In [1]: import numpy as np

In [2]: np.set_printoptions(precision=3, suppress=True, linewidth=100)

In [3]: O, _ = np.linalg.qr(np.array([[-0.5], [0.3], [-1.0], [0.3], [1.1]]))

In [4]: K = O @ O.T

In [5]: K
Out[5]: 
array([[ 0.095, -0.057,  0.189, -0.057, -0.208],
       [-0.057,  0.034, -0.114,  0.034,  0.125],
       [ 0.189, -0.114,  0.379, -0.114, -0.417],
       [-0.057,  0.034, -0.114,  0.034,  0.125],
       [-0.208,  0.125, -0.417,  0.125,  0.458]])

In [6]: # column 3 repeats column 1

In [7]: proj = np.triu(np.array([[7, 0, -4, 0, 5],
   ...:     [9, -5, 4, 5, -8],
   ...:     [3, 1, -3, 0, -4],
   ...:     [-2, 9, 3, 3, -5],
   ...:     [-6, -8, -4, -8, 5]]), 1) + np.eye(5)

In [8]: other = proj @ K @ np.linalg.inv(proj)

In [9]: np.round(np.poly(other), 3) + 0
Out[9]: array([ 1., -1.,  0.,  0.,  0.,  0.])

In [10]: round(np.linalg.det(other), 3)
Out[10]: np.float64(0.0)

In [11]: round(float(np.trace(other)), 3), round(float(np.trace(K)), 3)
Out[11]: (1.0, 1.0)

In [12]: vec = np.array([1, -2, 2, 0, 1])

In [13]: np.sign((K @ vec).round(6))
Out[13]: array([ 1., -1.,  1., -1., -1.])

In [14]: K @ np.eye(5)[4]
Out[14]: array([-0.208,  0.125, -0.417,  0.125,  0.458])

In [15]: K * vec
Out[15]: 
array([[ 0.095,  0.114,  0.379, -0.   , -0.208],
       [-0.057, -0.068, -0.227,  0.   ,  0.125],
       [ 0.189,  0.227,  0.758, -0.   , -0.417],
       [-0.057, -0.068, -0.227,  0.   ,  0.125],
       [-0.208, -0.25 , -0.833,  0.   ,  0.458]])

In [16]: K @ vec
Out[16]: array([ 0.379, -0.227,  0.758, -0.227, -0.833])

In [17]: print((K @ vec).argmax())
2

In [18]: K @ np.ones(5)
Out[18]: array([-0.038,  0.023, -0.076,  0.023,  0.083])

In [19]: print(K @ (2 * vec))
[ 0.758 -0.455  1.515 -0.455 -1.667]

In [20]: A = np.load("data.npy")

In [21]: A
Out[21]: 
array([[ 2.02,  1.  ,  0.  ,  1.  , -2.  , -1.  ],
       [-2.  , -1.98, -1.  ,  2.  ,  0.  , -1.  ],
       [-1.  ,  2.  ,  1.02, -1.  ,  1.  ,  2.  ],
       [ 1.  ,  2.  , -2.  , -1.98,  1.  ,  0.  ],
       [-2.  ,  1.  ,  2.  , -1.  ,  2.02, -1.  ],
       [ 2.  ,  1.  ,  0.  ,  1.  , -2.  , -0.98]])

In [22]: gram = A.T @ A

In [23]: np.linalg.matrix_rank(gram)
Out[23]: np.int64(6)

In [24]: np.allclose(gram, gram.T)
Out[24]: True

In [25]: np.round(np.linalg.eigvalsh(gram)[::-1], 3) + 0
Out[25]: array([33.877, 25.691,  9.609,  5.711,  2.114,  0.   ])

In [26]: np.round(np.linalg.svd(A, compute_uv=False) ** 2, 3) + 0
Out[26]: array([33.877, 25.691,  9.609,  5.711,  2.114,  0.   ])

In [27]: (A @ A.T).shape
Out[27]: (6, 6)

In [28]: np.diag(gram)
Out[28]: array([18.08, 14.92, 10.04, 11.92, 14.08,  7.96])

In [29]: [round(float(x), 3) for x in np.linalg.svd(A, compute_uv=False)[:3]]
Out[29]: [5.82, 5.069, 3.1]

In [30]: round(np.linalg.norm(A, 2) / np.linalg.norm(A), 3)
Out[30]: np.float64(0.663)

In [31]: np.linalg.cond(A) > 100
Out[31]: np.True_

In [32]: feats = np.array([[5, 2], [2, 3], [1, 0]])

In [33]: feats[:, 0] = 4 * feats[:, 1]

In [34]: feats
Out[34]: 
array([[ 8,  2],
       [12,  3],
       [ 0,  0]])

In [35]: # rank 1

In [36]: rk = np.linalg.matrix_rank(feats)

In [37]: rk
Out[37]: np.int64(1)

In [38]: null = np.linalg.svd(feats)[2][rk:].T

In [39]: [int(np.linalg.matrix_rank(np.delete(feats, i, axis=0))) for i in range(3)]
Out[39]: [1, 1, 1]

In [40]: [int(np.linalg.matrix_rank(feats[:, :j + 1])) for j in range(2)]
Out[40]: [1, 1]

In [41]: np.allclose(feats @ null, 0)
Out[41]: True

In [42]: [int(np.linalg.matrix_rank(feats[:i])) for i in range(1, len(feats) + 1)]
Out[42]: [1, 1, 1]

In [43]: print(np.linalg.matrix_rank(feats.T @ feats), np.linalg.matrix_rank(feats @ feats.T))
1 1

In [44]: null[:, 0] / null[np.abs(null[:, 0]).round(6).argmax(), 0]
Out[44]: array([-0.25,  1.  ])

In [45]: vec = np.array([2, 0])

In [46]: h1 = np.maximum(feats @ vec, 0)

In [47]: feats.T @ h1
Out[47]: array([416, 104])

In [48]: np.maximum(feats @ vec, 0) - np.maximum(-feats @ vec, 0)
Out[48]: array([16, 24,  0])

In [49]: U, sigma, Vt = np.linalg.svd(feats)

In [50]: V = Vt[:(sigma > 1e-8).sum()]

In [51]: rng = np.random.default_rng(49835)

In [52]: vec = feats[1] + -3 * feats[2] + rng.integers(2) * np.eye(2)[1]

In [53]: vec
Out[53]: array([12.,  3.])

In [54]: V.T @ V
Out[54]: 
array([[0.941, 0.235],
       [0.235, 0.059]])

In [55]: other = feats + rng.integers(-2, 3, (3, 1)) @ rng.integers(-2, 3, (1, 2))

In [56]: other
Out[56]: 
array([[10,  3],
       [14,  4],
       [ 2,  1]])

In [57]: np.abs(other - feats).sum(axis=1)
Out[57]: array([3, 3, 3])

In [58]: np.round(np.linalg.svd(other - feats, compute_uv=False), 3) + 0
Out[58]: array([3.873, 0.   ])

In [59]: other - feats
Out[59]: 
array([[2, 1],
       [2, 1],
       [2, 1]])

In [60]: proj = other @ np.linalg.solve(other.T @ other, other.T)

In [61]: np.allclose(proj @ proj, proj)
Out[61]: True

In [62]: np.diag(proj)
Out[62]: array([0.357, 0.714, 0.929])

In [63]: np.round(np.linalg.eigvalsh(proj), 3) + 0
Out[63]: array([0., 1., 1.])

In [64]: round(float(np.trace(proj)), 3)
Out[64]: 2.0

In [65]: proj
Out[65]: 
array([[ 0.357,  0.429,  0.214],
       [ 0.429,  0.714, -0.143],
       [ 0.214, -0.143,  0.929]])

In [66]: W0 = np.loadtxt("mat.csv", delimiter=",")

In [67]: W0
Out[67]: 
array([[-0.088, -0.022,  1.982],
       [ 0.151,  0.178,  1.955],
       [-0.143,  0.05 ,  2.195],
       [ 0.051,  0.096,  2.134],
       [ 0.061,  0.112,  2.106],
       [-0.06 ,  0.056,  1.958],
       [-0.013,  0.052,  2.055],
       [ 0.226, -0.04 ,  1.907],
       [ 0.151, -0.087,  1.831],
       [-0.091,  0.025,  2.013],
       [ 0.09 , -0.015,  2.026],
       [-0.008,  0.079,  1.865],
       [-0.199, -0.111,  1.936],
       [ 0.013, -0.229,  2.188],
       [ 1.918,  0.885,  0.041],
       [ 1.996,  1.085, -0.096],
       [ 2.056,  1.051,  0.02 ],
       [ 1.944,  1.091,  0.127],
       [ 2.033,  0.912,  0.223],
       [ 1.883,  1.054, -0.049],
       [ 1.958,  1.037, -0.149],
       [ 2.009,  1.099,  0.003],
       [ 2.039,  0.962, -0.054],
       [ 1.978,  1.03 , -0.09 ],
       [ 2.102,  1.045, -0.121],
       [ 1.978,  0.951,  0.157],
       [ 1.853,  0.986,  0.173],
       [ 2.104,  0.921, -0.061]])

In [68]: C = W0[[10, 22]].astype(float)

In [69]: for _ in range(7):
    ...:     idx = np.linalg.norm(W0[:, None] - C, axis=-1).argmin(axis=1)
    ...:     C = np.array([W0[idx == j].mean(axis=0) for j in range(2)])
    ...: 

In [70]: print(idx)
[0 0 0 0 0 0 0 0 0 0 0 0 0 0 1 1 1 1 1 1 1 1 1 1 1 1 1 1]

In [71]: C
Out[71]: 
array([[0.01 , 0.01 , 2.011],
       [1.989, 1.008, 0.009]])

In [72]: C[1] - C[0]
Out[72]: array([ 1.979,  0.997, -2.002])
